% python3 -q
>>> import numpy as np
>>> np.set_printoptions(precision=2, suppress=True, linewidth=140, sign=" ")
>>> A = 0.5 ** np.abs(np.subtract.outer(np.arange(10), np.arange(10)))
>>> print(A.round(2) + 0)
[[ 1.    0.5   0.25  0.12  0.06  0.03  0.02  0.01  0.    0.  ]
 [ 0.5   1.    0.5   0.25  0.12  0.06  0.03  0.02  0.01  0.  ]
 [ 0.25  0.5   1.    0.5   0.25  0.12  0.06  0.03  0.02  0.01]
 [ 0.12  0.25  0.5   1.    0.5   0.25  0.12  0.06  0.03  0.02]
 [ 0.06  0.12  0.25  0.5   1.    0.5   0.25  0.12  0.06  0.03]
 [ 0.03  0.06  0.12  0.25  0.5   1.    0.5   0.25  0.12  0.06]
 [ 0.02  0.03  0.06  0.12  0.25  0.5   1.    0.5   0.25  0.12]
 [ 0.01  0.02  0.03  0.06  0.12  0.25  0.5   1.    0.5   0.25]
 [ 0.    0.01  0.02  0.03  0.06  0.12  0.25  0.5   1.    0.5 ]
 [ 0.    0.    0.01  0.02  0.03  0.06  0.12  0.25  0.5   1.  ]]
>>> print(A.sum(axis=1))
[ 2.    2.5   2.74  2.86  2.91  2.91  2.86  2.74  2.5   2.  ]
>>> print(np.round(np.linalg.norm(A), 2))
3.97
>>> print(np.linalg.matrix_rank(A))
10
>>> print(np.linalg.svd(A, compute_uv=False))
[ 2.68  2.02  1.42  1.    0.74  0.57  0.47  0.4   0.36  0.34]
>>> print(A.shape)
(10, 10)
>>> theta = np.radians(72)
>>> r_ = np.eye(10)
>>> r_[7, 7] = r_[1, 1] = np.cos(theta)
>>> r_[7, 1], r_[1, 7] = -np.sin(theta), np.sin(theta)
>>> print(r_)
[[ 1.    0.    0.    0.    0.    0.    0.    0.    0.    0.  ]
 [ 0.    0.31  0.    0.    0.    0.    0.    0.95  0.    0.  ]
 [ 0.    0.    1.    0.    0.    0.    0.    0.    0.    0.  ]
 [ 0.    0.    0.    1.    0.    0.    0.    0.    0.    0.  ]
 [ 0.    0.    0.    0.    1.    0.    0.    0.    0.    0.  ]
 [ 0.    0.    0.    0.    0.    1.    0.    0.    0.    0.  ]
 [ 0.    0.    0.    0.    0.    0.    1.    0.    0.    0.  ]
 [ 0.   -0.95  0.    0.    0.    0.    0.    0.31  0.    0.  ]
 [ 0.    0.    0.    0.    0.    0.    0.    0.    1.    0.  ]
 [ 0.    0.    0.    0.    0.    0.    0.    0.    0.    1.  ]]
>>> A2 = A @ r_.T
>>> print(np.abs(A2 - A).max(axis=0))
[ 0.    0.94  0.    0.    0.    0.    0.    0.96  0.    0.  ]
>>> print(np.allclose(np.linalg.norm(A, axis=1), np.linalg.norm(A2, axis=1)))
True
>>> print(np.allclose(A @ A.T, A2 @ A2.T))
True
>>> x = np.array([1, 0, 8, 3, 2, 8, 4, 6, 6, 0])
>>> h1 = np.maximum(r_ @ x, 0)
>>> print(np.maximum(r_ @ (3 * x), 0))
[  3.    17.12  24.     9.     6.    24.    12.     5.56  18.     0.  ]
>>> print(h1)
[ 1.    5.71  8.    3.    2.    8.    4.    1.85  6.    0.  ]
>>> A2 = np.array([[2, -2, 1, 1, 0, 2, -2, -1, 1, 0, -2],
...     [0, 1, -1, 2, 1, -2, -1, 2, 1, 1, 0],
...     [-1, 0, 2, 1, 2, -2, -1, -1, 2, 1, -2],
...     [-1, 0, -2, -1, -1, 0, 1, -2, 2, 0, 2],
...     [1, 2, -2, -1, 2, 2, 1, -1, 0, 1, 0],
...     [2, -1, 1, -2, 2, 0, 0, 1, -1, -1, 2],
...     [1, -2, 0, -2, -2, -2, 2, 1, 2, -2, 0],
...     [2, 1, -2, -2, -2, -2, 0, 0, -1, -2, 1],
...     [0, 2, 2, -1, 1, -1, 1, -1, 2, 1, 1],
...     [-2, 1, 0, 2, 0, -1, -1, 2, 0, -2, 1],
...     [0, 0, 2, 1, -1, 0, 2, 2, 2, -2, -1]])
>>> A2[-1] = A2[0]
>>> feats = A2 + 0.02 * np.eye(11)
>>> print(feats)
[[ 2.02 -2.    1.    1.    0.    2.   -2.   -1.    1.    0.   -2.  ]
 [ 0.    1.02 -1.    2.    1.   -2.   -1.    2.    1.    1.    0.  ]
 [-1.    0.    2.02  1.    2.   -2.   -1.   -1.    2.    1.   -2.  ]
 [-1.    0.   -2.   -0.98 -1.    0.    1.   -2.    2.    0.    2.  ]
 [ 1.    2.   -2.   -1.    2.02  2.    1.   -1.    0.    1.    0.  ]
 [ 2.   -1.    1.   -2.    2.    0.02  0.    1.   -1.   -1.    2.  ]
 [ 1.   -2.    0.   -2.   -2.   -2.    2.02  1.    2.   -2.    0.  ]
 [ 2.    1.   -2.   -2.   -2.   -2.    0.    0.02 -1.   -2.    1.  ]
 [ 0.    2.    2.   -1.    1.   -1.    1.   -1.    2.02  1.    1.  ]
 [-2.    1.    0.    2.    0.   -1.   -1.    2.    0.   -1.98  1.  ]
 [ 2.   -2.    1.    1.    0.    2.   -2.   -1.    1.    0.   -1.98]]
>>> def softmax(z):
...     e = np.exp(z - z.max(axis=-1, keepdims=True))
...     return e / e.sum(axis=-1, keepdims=True)
... 
>>> print(softmax(feats).sum(axis=1))
[ 1.  1.  1.  1.  1.  1.  1.  1.  1.  1.  1.]
>>> print(np.round(softmax(feats[2]), 2) + 0)
[ 0.01  0.03  0.25  0.09  0.25  0.    0.01  0.01  0.25  0.09  0.  ]
>>> att = feats @ feats.T / np.sqrt(11)
>>> print(np.round(softmax(att + np.triu(np.full(att.shape, -np.inf), 1)), 2) + 0)
[[ 1.    0.    0.    0.    0.    0.    0.    0.    0.    0.    0.  ]
 [ 0.    1.    0.    0.    0.    0.    0.    0.    0.    0.    0.  ]
 [ 0.    0.01  0.99  0.    0.    0.    0.    0.    0.    0.    0.  ]
 [ 0.    0.    0.    1.    0.    0.    0.    0.    0.    0.    0.  ]
 [ 0.    0.    0.    0.01  0.99  0.    0.    0.    0.    0.    0.  ]
 [ 0.    0.    0.    0.    0.    0.99  0.    0.    0.    0.    0.  ]
 [ 0.    0.    0.    0.    0.    0.    1.    0.    0.    0.    0.  ]
 [ 0.    0.    0.    0.    0.    0.    0.02  0.98  0.    0.    0.  ]
 [ 0.    0.    0.06  0.01  0.01  0.01  0.    0.    0.9   0.    0.  ]
 [ 0.    0.05  0.    0.    0.    0.    0.    0.    0.    0.94  0.  ]
 [ 0.5   0.    0.    0.    0.    0.    0.    0.    0.    0.    0.49]]
>>> print(softmax(att).round(6).argmax(axis=1))
[ 0  1  2  3  4  5  6  7  8  9  0]
>>> print(softmax(att)[2] @ feats)
[-0.97  0.02  1.99  0.98  1.97 -1.96 -0.98 -0.98  1.99  0.99 -1.95]
>>> print(np.round(softmax(att), 2) + 0)
[[ 0.5   0.    0.    0.    0.    0.    0.    0.    0.    0.    0.49]
 [ 0.    0.87  0.04  0.    0.    0.    0.    0.    0.01  0.08  0.  ]
 [ 0.    0.01  0.98  0.    0.    0.    0.    0.    0.01  0.    0.  ]
 [ 0.    0.    0.    0.94  0.01  0.    0.02  0.01  0.01  0.    0.  ]
 [ 0.    0.    0.    0.01  0.98  0.    0.    0.    0.01  0.    0.  ]
 [ 0.    0.    0.    0.    0.    0.97  0.01  0.01  0.    0.    0.  ]
 [ 0.    0.    0.    0.    0.    0.    0.99  0.01  0.    0.    0.  ]
 [ 0.    0.    0.    0.    0.    0.    0.02  0.98  0.    0.    0.  ]
 [ 0.    0.    0.06  0.01  0.01  0.01  0.    0.    0.9   0.    0.  ]
 [ 0.    0.05  0.    0.    0.    0.    0.    0.    0.    0.94  0.  ]
 [ 0.5   0.    0.    0.    0.    0.    0.    0.    0.    0.    0.49]]
>>> print(np.linalg.matrix_rank(feats, rtol=0.1))
10
>>> print(np.linalg.cond(feats) > 100)
True
>>> print([round(float(x), 2) for x in np.linalg.svd(feats, compute_uv=False)[:3]])
[8.35, 7.01, 6.2]
>>> print(np.argsort(-np.linalg.norm(feats, axis=0).round(6), kind="stable")[:3])
[ 5  3  0]
>>> Uu, sig, Vt = np.linalg.svd(feats, full_matrices=False)
>>> print(np.round(Uu.T @ feats @ Vt.T, 2) + 0)
[[ 8.35  0.    0.    0.    0.    0.    0.    0.    0.    0.    0.  ]
 [ 0.    7.01  0.    0.    0.    0.    0.    0.    0.    0.    0.  ]
 [ 0.    0.    6.2   0.    0.    0.    0.    0.    0.    0.    0.  ]
 [ 0.    0.    0.    5.67  0.    0.    0.    0.    0.    0.    0.  ]
 [ 0.    0.    0.    0.    4.83  0.    0.    0.    0.    0.    0.  ]
 [ 0.    0.    0.    0.    0.    3.74  0.    0.    0.    0.    0.  ]
 [ 0.    0.    0.    0.    0.    0.    2.94  0.    0.    0.    0.  ]
 [ 0.    0.    0.    0.    0.    0.    0.    2.65  0.    0.    0.  ]
 [ 0.    0.    0.    0.    0.    0.    0.    0.    1.95  0.    0.  ]
 [ 0.    0.    0.    0.    0.    0.    0.    0.    0.    1.76  0.  ]
 [ 0.    0.    0.    0.    0.    0.    0.    0.    0.    0.    0.  ]]
>>> print(sig.round(2) + 0)
[ 8.35  7.01  6.2   5.67  4.83  3.74  2.94  2.65  1.95  1.76  0.  ]
>>> print((sig > 1e-8).sum())
11
>>> print(np.abs(Vt[0]))
[ 0.05  0.21  0.35  0.41  0.27  0.34  0.38  0.15  0.12  0.27  0.48]
>>> print(np.round(sig / sig[0], 2) + 0)
[ 1.    0.84  0.74  0.68  0.58  0.45  0.35  0.32  0.23  0.21  0.  ]
>>> print(np.round(Vt @ Vt.T, 2) + 0)
[[ 1.  0.  0.  0.  0.  0.  0.  0.  0.  0.  0.]
 [ 0.  1.  0.  0.  0.  0.  0.  0.  0.  0.  0.]
 [ 0.  0.  1.  0.  0.  0.  0.  0.  0.  0.  0.]
 [ 0.  0.  0.  1.  0.  0.  0.  0.  0.  0.  0.]
 [ 0.  0.  0.  0.  1.  0.  0.  0.  0.  0.  0.]
 [ 0.  0.  0.  0.  0.  1.  0.  0.  0.  0.  0.]
 [ 0.  0.  0.  0.  0.  0.  1.  0.  0.  0.  0.]
 [ 0.  0.  0.  0.  0.  0.  0.  1.  0.  0.  0.]
 [ 0.  0.  0.  0.  0.  0.  0.  0.  1.  0.  0.]
 [ 0.  0.  0.  0.  0.  0.  0.  0.  0.  1.  0.]
 [ 0.  0.  0.  0.  0.  0.  0.  0.  0.  0.  1.]]
>>> print(round(float(np.sqrt((sig ** 2).sum())), 2), np.round(np.linalg.norm(feats), 2))
15.79 15.79
>>> print(np.round(Uu.T @ Uu, 2) + 0)
[[ 1.  0.  0.  0.  0.  0.  0.  0.  0.  0.  0.]
 [ 0.  1.  0.  0.  0.  0.  0.  0.  0.  0.  0.]
 [ 0.  0.  1.  0.  0.  0.  0.  0.  0.  0.  0.]
 [ 0.  0.  0.  1.  0.  0.  0.  0.  0.  0.  0.]
 [ 0.  0.  0.  0.  1.  0.  0.  0.  0.  0.  0.]
 [ 0.  0.  0.  0.  0.  1.  0.  0.  0.  0.  0.]
 [ 0.  0.  0.  0.  0.  0.  1.  0.  0.  0.  0.]
 [ 0.  0.  0.  0.  0.  0.  0.  1.  0.  0.  0.]
 [ 0.  0.  0.  0.  0.  0.  0.  0.  1.  0.  0.]
 [ 0.  0.  0.  0.  0.  0.  0.  0.  0.  1.  0.]
 [ 0.  0.  0.  0.  0.  0.  0.  0.  0.  0.  1.]]
>>> Uu, sig, Vt = np.linalg.svd(feats)
>>> print(sig.round(2) + 0)
[ 8.35  7.01  6.2   5.67  4.83  3.74  2.94  2.65  1.95  1.76  0.  ]
>>> print(np.argmax(sig[:-1] / (sig[1:] + 1e-6)) + 1)
10
>>> A2 = Uu[:, :10] @ np.diag(sig[:10]) @ Vt[:10]
>>> print(A2.round(2) + 0)
[[ 2.02 -2.    1.    1.    0.    2.   -2.   -1.    1.    0.   -2.  ]
 [ 0.    1.02 -1.    2.    1.   -2.   -1.    2.    1.    1.    0.  ]
 [-1.    0.    2.02  1.    2.   -2.   -1.   -1.    2.    1.   -2.  ]
 [-1.    0.   -2.   -0.98 -1.    0.    1.   -2.    2.    0.    2.  ]
 [ 1.    2.   -2.   -1.    2.02  2.    1.   -1.    0.    1.    0.  ]
 [ 2.   -1.    1.   -2.    2.    0.02  0.    1.   -1.   -1.    2.  ]
 [ 1.   -2.    0.   -2.   -2.   -2.    2.02  1.    2.   -2.    0.  ]
 [ 2.    1.   -2.   -2.   -2.   -2.    0.    0.02 -1.   -2.    1.  ]
 [ 0.    2.    2.   -1.    1.   -1.    1.   -1.    2.02  1.    1.  ]
 [-2.    1.    0.    2.    0.   -1.   -1.    2.    0.   -1.98  1.  ]
 [ 2.   -2.    1.    1.    0.    2.   -2.   -1.    1.    0.   -1.98]]
>>> print(np.linalg.matrix_rank(feats, rtol=0.05))
10
>>> print(np.linalg.matrix_rank(A2))
10
>>> F = np.load("test1.npy")
>>> print(F)
[[ 0  0  0  0  0  0]
 [ 0  0  0  0  0  0]
 [ 0  0  0  0  0  0]
 [ 0  0  0  3 -2 -1]
 [ 0  0  0  0  0 -5]
 [ 0  0  0 -5  4 -1]]
>>> # rows 0 and 1 are equal
>>> print([round(float(x), 2) for x in np.linalg.svd(F, compute_uv=False)[:3]])
[7.36, 5.17, 0.26]
>>> m1 = np.load("run2.npy")
>>> print(m1)
[[-0.65 -2.36  0.6   0.05  0.36  0.89  1.32]
 [ 1.51  0.15 -0.56  0.97  2.26  0.56  0.22]
 [ 1.94 -1.23 -1.17 -1.16 -0.9  -0.38 -0.17]
 [ 0.43  0.48  1.24 -1.82  0.4   1.75 -0.71]
 [ 0.86 -0.68  2.14  0.43  0.26 -1.5  -0.84]
 [-1.08 -0.32 -0.62 -1.62  1.65 -1.38 -0.29]
 [ 0.65  1.05  0.68 -0.77 -0.06 -0.73  2.43]]
>>> print(np.linalg.norm(m1, axis=0))
[ 3.  3.  3.  3.  3.  3.  3.]
>>> print(np.linalg.svd(m1, compute_uv=False))
[ 3.  3.  3.  3.  3.  3.  3.]
>>> print(np.round(m1[:, 5] @ m1[:, 3], 2))
0.0
>>> print(np.round(m1.T @ m1, 2) + 0)
[[ 9.  0.  0.  0.  0.  0.  0.]
 [ 0.  9.  0.  0.  0.  0.  0.]
 [ 0.  0.  9.  0.  0.  0.  0.]
 [ 0.  0.  0.  9.  0.  0.  0.]
 [ 0.  0.  0.  0.  9.  0.  0.]
 [ 0.  0.  0.  0.  0.  9.  0.]
 [ 0.  0.  0.  0.  0.  0.  9.]]
>>> blk = np.stack([m1, 4 * m1, m1[::-1]])
>>> print(np.linalg.norm(blk, axis=(1, 2)))
[  7.94  31.75   7.94]
>>> print(np.allclose(m1 @ m1.T, m1.T @ m1))
True
>>> m1.inv()
Traceback (most recent call last):
  File "<python-input-67>", line 1, in <module>
    m1.inv()
    ^^^^^^
AttributeError: 'numpy.ndarray' object has no attribute 'inv'
>>> print(np.round(np.abs(np.linalg.eigvals(m1)).max(), 2))
3.0
>>> print(np.round(np.trace(m1), 2))
-2.18
>>> print(np.sort(np.abs(np.linalg.eigvals(m1))))
[ 3.  3.  3.  3.  3.  3.  3.]
>>> A2 = m1 / np.linalg.norm(m1, axis=1, keepdims=True)
>>> G = A2 @ A2.T
>>> print(np.argwhere(np.triu(np.abs(G) > 0.95, 1)))
[]
>>> print(G.round(2) + 0)
[[ 1.  0.  0.  0.  0.  0.  0.]
 [ 0.  1.  0.  0.  0.  0.  0.]
 [ 0.  0.  1.  0.  0.  0.  0.]
 [ 0.  0.  0.  1.  0.  0.  0.]
 [ 0.  0.  0.  0.  1.  0.  0.]
 [ 0.  0.  0.  0.  0.  1.  0.]
 [ 0.  0.  0.  0.  0.  0.  1.]]
>>> print((np.abs(G) > 0.9).astype(int))
[[ 1  0  0  0  0  0  0]
 [ 0  1  0  0  0  0  0]
 [ 0  0  1  0  0  0  0]
 [ 0  0  0  1  0  0  0]
 [ 0  0  0  0  1  0  0]
 [ 0  0  0  0  0  1  0]
 [ 0  0  0  0  0  0  1]]
>>> print(np.linalg.norm(A2, axis=1))
[ 1.  1.  1.  1.  1.  1.  1.]
>>> print((G - 2 * np.eye(7)).round(6).argmax(axis=1))
[ 1  0  0  0  0  0  0]
>>> print(G[6].round(2) + 0)
[ 0.  0.  0.  0.  0.  0.  1.]
